>>> import numpy as np
>>> import numpy.linalg as la
>>> np.set_printoptions(suppress=True, linewidth=120)
>>> rng = np.random.default_rng(99402)
>>> X = np.triu(rng.random((9, 9)) < 0.3, 1).astype(int)
>>> X = X + X.T
>>> X
array([[0, 0, 0, 0, 0, 0, 0, 1, 0],
       [0, 0, 0, 0, 0, 1, 1, 0, 0],
       [0, 0, 0, 1, 0, 1, 0, 1, 0],
       [0, 0, 1, 0, 1, 0, 0, 0, 1],
       [0, 0, 0, 1, 0, 0, 0, 0, 1],
       [0, 1, 1, 0, 0, 0, 0, 0, 0],
       [0, 1, 0, 0, 0, 0, 0, 0, 1],
       [1, 0, 1, 0, 0, 0, 0, 0, 0],
       [0, 0, 0, 1, 1, 0, 1, 0, 0]])
>>> r0 = np.array([0, -2, -3, -2, 3, -2, -3, 2, 2])
>>> other = X + np.outer(r0, np.eye(9)[7])
>>> round(float(la.det(other) / la.det(X)), 2), round(float(1 + la.solve(X, r0)[7]), 2)
(1.0, 1.0)
>>> la.matrix_rank(la.inv(other) - la.inv(X), tol=1e-8)
np.int64(1)
>>> la.matrix_rank(other - X)
np.int64(1)
>>> m1 = np.load("dump.npy")
>>> m1
array([[  8.23, -15.3 , -11.41,  12.01, -46.07, -13.57, -13.92, -12.76, -11.56],
       [  8.03, -17.23, -10.11,  12.64, -43.51, -12.92, -14.76, -12.2 , -10.59],
       [  7.79, -11.99,   3.41, -12.6 , -20.6 ,  -0.22,  -8.45,  -5.46,  -4.46],
       [  7.98, -17.03,  -9.81,  13.1 , -43.53, -11.8 , -15.05, -13.61, -12.44],
       [  9.06, -15.39,   2.33, -12.8 , -18.87,  -1.96,  -6.26,  -5.42,  -5.13],
       [  8.03, -12.99,   4.46, -11.63, -21.8 ,  -0.2 ,  -4.03,  -5.99,  -3.17],
       [  7.6 , -16.33,  -8.81,  13.58, -44.42, -12.95, -14.52, -11.2 , -11.98],
       [  7.64, -12.16, -10.43,  12.4 , -42.58, -13.12, -13.41, -12.61, -11.5 ],
       [  7.96, -15.12,  -8.84,  16.06, -42.46, -15.07, -14.99, -12.12, -10.95],
       [  7.47, -13.94,   2.65, -11.8 , -19.03,   1.5 ,  -6.92,  -5.65,  -2.73],
       [  8.46, -14.71,   5.05, -12.06, -20.01,   1.07,  -6.15,  -6.59,  -4.73],
       [  6.16, -16.84, -10.14,  12.49, -45.04, -14.61, -15.66, -14.04, -13.22],
       [  8.27, -13.65,   5.68, -13.22, -21.38,   0.16,  -6.39,  -6.73,  -3.16],
       [  8.3 , -13.89,   6.65, -14.28, -20.31,  -1.94,  -5.52,  -6.67,  -5.69],
       [  9.18, -14.11,   4.59, -12.93, -20.49,  -0.49,  -7.35,  -6.38,  -5.23],
       [  6.73, -12.44,   3.83, -12.5 , -20.83,  -0.33,  -4.99,  -7.03,  -3.23],
       [ 10.26, -14.02,   4.86, -11.83, -19.49,  -0.27,  -7.58,  -6.63,  -2.7 ],
       [  7.59, -14.35,   4.81, -11.22, -19.48,   0.17,  -4.79,  -5.92,  -3.39],
       [  9.14, -15.28, -10.07,  13.95, -42.66, -12.1 , -13.98, -12.03,  -9.79],
       [  7.27, -16.77,  -8.81,  14.  , -44.77, -13.67, -13.69, -12.79,  -9.54],
       [  8.02, -17.04,  -8.64,  13.01, -43.85, -13.41, -15.28, -12.72, -10.54],
       [  8.82, -13.8 ,   3.99, -13.1 , -19.55,   1.74,  -6.21,  -3.58,  -4.65],
       [ 10.36, -18.54,  -9.87,  12.34, -44.34, -13.05, -12.67, -10.99, -11.81],
       [  6.23, -15.19,  -9.61,  14.27, -44.09, -14.57, -11.59, -12.53, -13.17],
       [ 10.14, -12.72,   3.52, -11.76, -20.53,   0.31,  -5.13,  -5.76,  -4.02],
       [  7.01, -15.06,  -8.64,  15.26, -43.76, -13.64, -14.11, -13.98, -13.4 ],
       [  8.47, -16.39, -10.91,  14.5 , -46.34, -13.17, -12.54, -10.97, -12.87],
       [  7.89, -16.72,  -9.61,  14.61, -45.24, -12.83, -14.99, -12.35, -12.63],
       [  7.57, -16.27, -11.01,  13.33, -44.12, -12.89, -14.45, -14.52, -11.98],
       [  7.44, -16.39, -10.53,  14.03, -43.31, -13.4 , -14.86, -11.42, -10.93],
       [  8.27, -16.45, -11.18,  14.36, -44.38, -13.44, -11.83, -12.73, -12.47],
       [  9.57, -14.74,   4.52, -12.93, -19.86,  -0.78,  -5.83,  -5.7 ,  -2.61],
       [  8.32, -13.9 ,   4.53, -11.13, -21.95,   0.66,  -6.45,  -3.74,  -3.03],
       [  8.79, -17.49,  -7.98,  15.77, -45.01, -14.  , -14.32, -14.05, -11.57],
       [  7.46, -15.84,  -9.45,  13.53, -42.43, -14.51, -13.3 , -12.57, -12.13],
       [  9.37, -13.23,   3.96, -12.08, -20.24,  -1.3 ,  -5.24,  -7.92,  -2.85],
       [  7.41, -16.33,   4.65, -11.35, -19.72,   1.51,  -6.49,  -8.63,  -5.21],
       [  8.58, -14.58,   1.97, -13.07, -20.14,   0.6 ,  -5.61,  -6.01,  -4.62],
       [  6.49, -15.84,  -8.84,  14.76, -43.9 , -14.36, -13.91, -12.81, -10.89],
       [  6.43, -14.35,   3.49, -11.91, -21.33,   2.72,  -5.71,  -5.62,  -3.05],
       [  7.95, -13.55,   2.91, -10.98, -20.25,   0.09,  -6.87,  -5.9 ,  -4.25],
       [  6.99, -15.26,   3.71, -12.33, -21.92,   1.41,  -5.18,  -4.63,  -4.79],
       [  7.44, -13.5 ,   3.39, -12.5 , -17.74,   0.19,  -5.57,  -5.65,  -4.11],
       [  8.89, -14.2 ,   3.11, -12.42, -20.66,   1.75,  -4.67,  -5.3 ,  -4.56]])
>>> other = np.array([[-2, -2, 0],
...     [-2, 2, -3],
...     [-1, 0, -1],
...     [2, -1, -2],
...     [1, 3, -2],
...     [0, 0, -2],
...     [2, -1, 3],
...     [0, -3, -1],
...     [3, 2, -2]])
>>> la.matrix_rank(np.vstack([m1, other.T]))
np.int64(9)
>>> print(np.round(np.einsum("ij->j", m1), 2))
[  355.06  -660.92  -112.63     7.57 -1391.99  -276.69  -431.22  -401.91  -337.33]
